% python3 -q
>>> import numpy as np
>>> from numpy import linalg as LA
>>> np.set_printoptions(suppress=True, linewidth=200)
>>> def tidy(a):
...     return np.round(a, 2) + 0
... 
>>> u = np.array([0, -4, -3, 0])
>>> rng = np.random.default_rng(64)
>>> X = np.outer(rng.normal(size=20), u) + 0.3 * rng.normal(size=(20, 4))
>>> tidy(X)
array([[-0.36,  1.92,  1.83,  0.19],
       [-0.05,  0.89,  0.48, -0.37],
       [ 0.55,  5.86,  4.03, -0.55],
       [ 0.28, -2.47, -1.7 ,  0.51],
       [ 0.77, -5.39, -3.67,  0.07],
       [-0.42, -4.56, -3.63,  0.02],
       [ 0.09,  3.87,  3.59,  0.89],
       [ 0.43, -0.03, -0.42,  0.25],
       [-0.21,  1.19,  1.17, -0.09],
       [ 0.02,  1.42,  0.95,  0.26],
       [-0.02, -0.6 , -0.81,  0.17],
       [ 0.08,  3.36,  3.16,  0.12],
       [ 0.57,  5.77,  3.73,  0.19],
       [ 0.02,  3.23,  2.09,  0.11],
       [-0.04,  3.92,  2.97,  0.01],
       [ 0.18, -3.16, -2.35, -0.28],
       [-0.08,  0.56,  0.  ,  0.02],
       [-0.22, -3.24, -2.15,  0.23],
       [ 0.05, -1.61, -1.42,  0.28],
       [-0.14,  1.61,  2.22,  0.05]])
>>> u, g = X[3], X[9]
>>> tidy(u @ g)
np.float64(-4.98)
>>> pr = (u @ g) / (u @ u) * u
>>> LA.matrix_rank(np.outer(u, g))
np.int64(1)
>>> tidy(pr)
array([-0.15,  1.32,  0.91, -0.27])
>>> tidy((g - pr) @ u)
np.float64(0.0)
>>> m1 = np.array([[1.0, 0.9, 0.81, 0.73],
...     [0.9, 1.0, 0.9, 0.81],
...     [0.81, 0.9, 1.0, 0.9],
...     [0.73, 0.81, 0.9, 1.0]])
>>> # symmetric
>>> np.kron(np.eye(2, dtype=int), m1)
array([[1.  , 0.9 , 0.81, 0.73, 0.  , 0.  , 0.  , 0.  ],
       [0.9 , 1.  , 0.9 , 0.81, 0.  , 0.  , 0.  , 0.  ],
       [0.81, 0.9 , 1.  , 0.9 , 0.  , 0.  , 0.  , 0.  ],
       [0.73, 0.81, 0.9 , 1.  , 0.  , 0.  , 0.  , 0.  ],
       [0.  , 0.  , 0.  , 0.  , 1.  , 0.9 , 0.81, 0.73],
       [0.  , 0.  , 0.  , 0.  , 0.9 , 1.  , 0.9 , 0.81],
       [0.  , 0.  , 0.  , 0.  , 0.81, 0.9 , 1.  , 0.9 ],
       [0.  , 0.  , 0.  , 0.  , 0.73, 0.81, 0.9 , 1.  ]])
>>> tidy(np.poly(m1))
array([ 1.  , -4.  ,  1.72, -0.2 ,  0.01])
>>> tidy(LA.det(2 * m1)), tidy(LA.det(m1))
(np.float64(0.11), np.float64(0.01))
>>> np.einsum("ii->", m1)
np.float64(4.0)
>>> left, sv, Vt = LA.svd(m1)
>>> tidy(sv)
array([3.53, 0.31, 0.1 , 0.06])
>>> np.argmax(sv[:-1] / (sv[1:] + 1e-6)) + 1
np.int64(1)
>>> A2 = left[:, :1] @ np.diag(sv[:1]) @ Vt[:1]
>>> tidy(LA.norm(m1 - A2) / LA.norm(m1))
np.float64(0.09)
>>> LA.matrix_rank(A2)
np.int64(1)
>>> tidy(np.abs(m1 - A2).max())
np.float64(0.16)
>>> tidy(LA.norm(m1 - A2, 2)), tidy(sv[1])
(np.float64(0.31), np.float64(0.31))
>>> LA.matrix_rank(m1, rtol=0.05)
np.int64(2)
>>> Lm = LA.cholesky(m1)
>>> m1 / np.sqrt(np.outer(np.diag(m1), np.diag(m1)))
array([[1.  , 0.9 , 0.81, 0.73],
       [0.9 , 1.  , 0.9 , 0.81],
       [0.81, 0.9 , 1.  , 0.9 ],
       [0.73, 0.81, 0.9 , 1.  ]])
>>> arr = np.load("block17.npy")
>>> arr
array([[0, 3, 4, 5, 4, 4],
       [0, 0, 2, 4, 5, 3],
       [0, 0, 0, 1, 4, 3],
       [0, 0, 0, 5, 2, 4],
       [0, 0, 0, 0, 3, 1],
       [0, 0, 0, 0, 0, 3]])
>>> # triangular
>>> LA.matrix_rank(arr, rtol=0.1)
np.int64(4)
>>> tidy(LA.norm(arr, 2) / LA.norm(arr))
np.float64(0.92)
>>> A2 = arr / np.sqrt((arr ** 2).mean(axis=1, keepdims=True))
>>> LA.matrix_rank(A2) == LA.matrix_rank(arr)
np.True_
>>> LA.matrix_rank(arr - arr.mean(axis=1, keepdims=True))
np.int64(5)
>>> tidy(A2[4])
array([0.  , 0.  , 0.  , 0.  , 2.32, 0.77])
>>> np.unique(arr.round(6), axis=0).shape
(6, 6)
>>> LA.lstsq(arr[:-1].T, arr[-1])[2]
np.int32(5)
>>> rk = LA.matrix_rank(arr)
>>> rk
np.int64(5)
>>> ns = LA.svd(arr)[2][rk:].T
>>> [int(LA.matrix_rank(arr[:i])) for i in range(1, len(arr) + 1)]
[1, 2, 3, 4, 5, 5]
>>> [int(LA.matrix_rank(arr[:, :j + 1])) for j in range(6)]
[0, 1, 2, 3, 4, 5]
>>> K = np.loadtxt("out6.csv", delimiter=",")
>>> K
array([[ 0.2 , -1.05, -2.25,  0.75, -0.8 , -0.5 ],
       [-0.46,  0.71,  0.61,  0.53,  0.08,  0.6 ],
       [-0.14, -0.35, -1.33,  0.91, -0.56,  0.  ],
       [ 0.21, -0.56, -0.91,  0.07, -0.28, -0.35]])
>>> # rank 2
>>> C2 = K.T @ K
>>> (K @ K.T).shape
(4, 4)
>>> np.allclose(C2, C2.T)
True
>>> tidy(np.diag(C2))
array([0.32, 2.04, 8.03, 1.68, 1.04, 0.73])
>>> LA.matrix_rank(C2)
np.int64(2)
>>> left, sv, Vt = LA.svd(K)
>>> evecs = Vt[:(sv > 1e-8).sum()]
>>> x = K[1] + -3 * K[0] + rng.integers(2) * np.eye(6)[4]
>>> tidy(x)
array([-1.06,  3.86,  7.36, -1.72,  3.48,  2.1 ])
>>> tidy(LA.norm(x - evecs.T @ evecs @ x))
np.float64(0.95)
>>> tidy(np.diag(evecs.T @ evecs))
array([0.15, 0.3 , 0.66, 0.57, 0.1 , 0.22])
>>> np.allclose(evecs.T @ evecs @ x, x)
False
>>> np.abs(np.diag(LA.qr(K)[1])) > 1e-9
array([ True,  True, False, False])
>>> np.allclose(K[:-1].T @ LA.lstsq(K[:-1].T, K[-1])[0], K[-1])
True
>>> rk = LA.matrix_rank(K)
>>> rk
np.int64(2)
>>> ns = LA.svd(K)[2][rk:].T
>>> tidy(ns @ ns.T)
array([[ 0.85,  0.18,  0.05,  0.25, -0.03,  0.18],
       [ 0.18,  0.7 , -0.3 , -0.17, -0.06, -0.24],
       [ 0.05, -0.3 ,  0.34,  0.24, -0.24, -0.13],
       [ 0.25, -0.17,  0.24,  0.43,  0.18, -0.26],
       [-0.03, -0.06, -0.24,  0.18,  0.9 ,  0.01],
       [ 0.18, -0.24, -0.13, -0.26,  0.01,  0.78]])
>>> tidy(K @ ns)
array([[0., 0., 0., 0.],
       [0., 0., 0., 0.],
       [0., 0., 0., 0.],
       [0., 0., 0., 0.]])
>>> LA.matrix_rank(K.T @ K), LA.matrix_rank(K @ K.T)
(np.int64(2), np.int64(2))
>>> ns.shape
(6, 4)
>>> [int(LA.matrix_rank(K[:, :j + 1])) for j in range(6)]
[1, 2, 2, 2, 2, 2]
>>> np.allclose(K @ ns, 0)
True
>>> A2 = np.array([[-2, 0, 1], [0, 2, 2]])
>>> feats = A2.T @ A2
>>> feats
array([[ 4,  0, -2],
       [ 0,  4,  4],
       [-2,  4,  5]])
>>> # symmetric, so the eigenvalues are real
>>> LA.lstsq(feats[:-1].T, feats[-1])[2]
np.int32(2)
>>> np.allclose(feats[:-1].T @ LA.lstsq(feats[:-1].T, feats[-1])[0], feats[-1])
True
>>> np.unique(feats.round(6), axis=0).shape
(3, 3)
>>> tidy(np.trace(LA.pinv(feats) @ feats))
np.float64(2.0)
>>> tidy(feats @ LA.pinv(feats) @ feats)
array([[ 4.,  0., -2.],
       [ 0.,  4.,  4.],
       [-2.,  4.,  5.]])
>>> np.abs(np.diag(LA.qr(feats)[1])) > 1e-9
array([ True,  True, False])
>>> labels = rng.permutation(3)
>>> labels
array([0, 1, 2])
>>> A2 = feats[labels][:, labels]
>>> np.diag(A2)
array([4, 4, 5])
>>> np.trace(A2)
np.int64(13)
>>> A2
array([[ 4,  0, -2],
       [ 0,  4,  4],
       [-2,  4,  5]])
>>> tidy(LA.det(A2)), tidy(LA.det(feats[labels]))
(np.float64(0.0), np.float64(0.0))
>>> rk = LA.matrix_rank(feats)
>>> rk
np.int64(2)
>>> ns = LA.svd(feats)[2][rk:].T
>>> tidy(ns[:, 0] / ns[np.abs(ns[:, 0]).round(6).argmax(), 0])
array([-0.5,  1. , -1. ])
>>> tidy(ns @ ns.T)
array([[ 0.11, -0.22,  0.22],
       [-0.22,  0.44, -0.44],
       [ 0.22, -0.44,  0.44]])
>>> tidy(feats @ ns)
array([[0.],
       [0.],
       [0.]])
>>> np.einsum("ii->", feats)
np.int64(13)
>>> tidy(LA.det(feats.T))
np.float64(0.0)
>>> tidy(LA.eigvals(feats).sum().real)
np.float64(13.0)
>>> tidy(LA.det(feats[::-1]))
np.float64(0.0)
>>> data = np.array([[2, 0, 0, 1, 0],
...     [0, 0, 2, 0, 0],
...     [0, 2, 2, 0, 0],
...     [2, 0, 0, 1, 0],
...     [1, 0, 0, 2, 0]])
>>> data
array([[2, 0, 0, 1, 0],
       [0, 0, 2, 0, 0],
       [0, 2, 2, 0, 0],
       [2, 0, 0, 1, 0],
       [1, 0, 0, 2, 0]])
>>> A2 = np.array([[-2, -1], [3, -2], [-3, 0], [1, -1], [1, -3]])
>>> np.einsum("ik,kj->ij", data, A2)
array([[-3, -3],
       [-6,  0],
       [ 0, -4],
       [-3, -3],
       [ 0, -3]])
>>> LA.matrix_rank(np.vstack([data, A2.T]))
np.int64(5)
>>> np.einsum("ij,ij->i", data, data)
array([5, 4, 8, 5, 5])
>>> np.einsum("ik,kj->ji", data, A2)
array([[-3, -6,  0, -3,  0],
       [-3,  0, -4, -3, -3]])
>>> np.vstack([data, A2.T]).shape
(7, 5)
>>> data @ A2
array([[-3, -3],
       [-6,  0],
       [ 0, -4],
       [-3, -3],
       [ 0, -3]])
>>> LA.matrix_rank(data @ A2)
np.int64(2)
>>> np.einsum("ij->j", data)
array([5, 2, 4, 4, 0])
>>> left, sv, Vt = LA.svd(data)
>>> evecs = Vt[:(sv > 1e-8).sum()]
>>> x = data[0] + 2 * data[2] + rng.integers(2) * np.eye(5)[3]
>>> x
array([2., 4., 4., 2., 0.])
>>> tidy(evecs.T @ evecs)
array([[1., 0., 0., 0., 0.],
       [0., 1., 0., 0., 0.],
       [0., 0., 1., 0., 0.],
       [0., 0., 0., 1., 0.],
       [0., 0., 0., 0., 0.]])
>>> tidy(LA.norm(x - evecs.T @ evecs @ x))
np.float64(0.0)
>>> labels = rng.permutation(5)
>>> labels
array([1, 2, 4, 0, 3])
>>> A2 = data[labels][:, labels]
>>> np.allclose(A2, data)
False
>>> tidy(LA.det(A2)), tidy(LA.det(data[labels]))
(np.float64(0.0), np.float64(0.0))
>>> np.diff(data, axis=0)
array([[-2,  0,  2, -1,  0],
       [ 0,  2,  0,  0,  0],
       [ 2, -2, -2,  1,  0],
       [-1,  0,  0,  1,  0]])
>>> data.mean(axis=0)
array([1. , 0.4, 0.8, 0.8, 0. ])
>>> LA.rank(data)
Traceback (most recent call last):
  File "<python-input-124>", line 1, in <module>
    LA.rank(data)
    ^^^^^^^
AttributeError: module 'numpy.linalg' has no attribute 'rank'
>>> np.abs(data).max()
np.int64(2)
>>> data.shape
(5, 5)
>>> tidy(LA.norm(data))
np.float64(5.2)
>>> left, sv, Vt = LA.svd(data)
>>> np.argmax(sv[:-1] / (sv[1:] + 1e-6)) + 1
np.int64(4)
>>> tidy(sv)
array([3.7 , 3.24, 1.24, 1.15, 0.  ])
>>> A2 = left[:, :4] @ np.diag(sv[:4]) @ Vt[:4]
>>> LA.matrix_rank(data, rtol=0.05)
np.int64(4)
>>> tidy(np.abs(data - A2).max())
np.float64(0.0)
>>> F = np.array([[3.0, 0.0, 0.0], [0.0, 2.0, -3.0], [0.0, 3.0, -3.0]])
>>> # 2 blocks once reordered
>>> w, evecs = LA.eigh(m1)
>>> x = np.array([2, -2, 0, -1])
>>> tidy(LA.eigvalsh(m1[1:, 1:]))
array([0.07, 0.19, 2.74])
>>> np.abs(m1).sum(axis=1).max(), tidy(np.abs(w).max())
(np.float64(3.61), np.float64(3.53))
>>> x @ m1 @ x
np.float64(2.12)
>>> tidy(evecs * np.abs(w) @ evecs.T)
array([[1.  , 0.9 , 0.81, 0.73],
       [0.9 , 1.  , 0.9 , 0.81],
       [0.81, 0.9 , 1.  , 0.9 ],
       [0.73, 0.81, 0.9 , 1.  ]])
>>> A2 = F / np.sqrt((F ** 2).mean(axis=1, keepdims=True))
>>> tidy(LA.norm(A2, axis=1))
array([1.73, 1.73, 1.73])
>>> tidy(A2[1])
array([ 0.  ,  0.96, -1.44])
>>> tidy(F - F.mean(axis=1, keepdims=True))
array([[ 2.  , -1.  , -1.  ],
       [ 0.33,  2.33, -2.67],
       [ 0.  ,  3.  , -3.  ]])
>>> tidy(LA.det(F))
np.float64(9.0)
>>> assert F == F.T
Traceback (most recent call last):
  File "<python-input-147>", line 1, in <module>
    assert F == F.T
           ^^^^^^^^
ValueError: The truth value of an array with more than one element is ambiguous. Use a.any() or a.all()
>>> (F - F.T) / 2
array([[ 0.,  0.,  0.],
       [ 0.,  0., -3.],
       [ 0.,  3.,  0.]])
>>> np.trace(F)
np.float64(2.0)
>>> tidy(LA.matrix_power(F, 4))
array([[ 81.,   0.,   0.],
       [  0.,  16., -15.],
       [  0.,  15.,  -9.]])
>>> tidy(np.abs(LA.eigvals(F)).max())
np.float64(3.0)
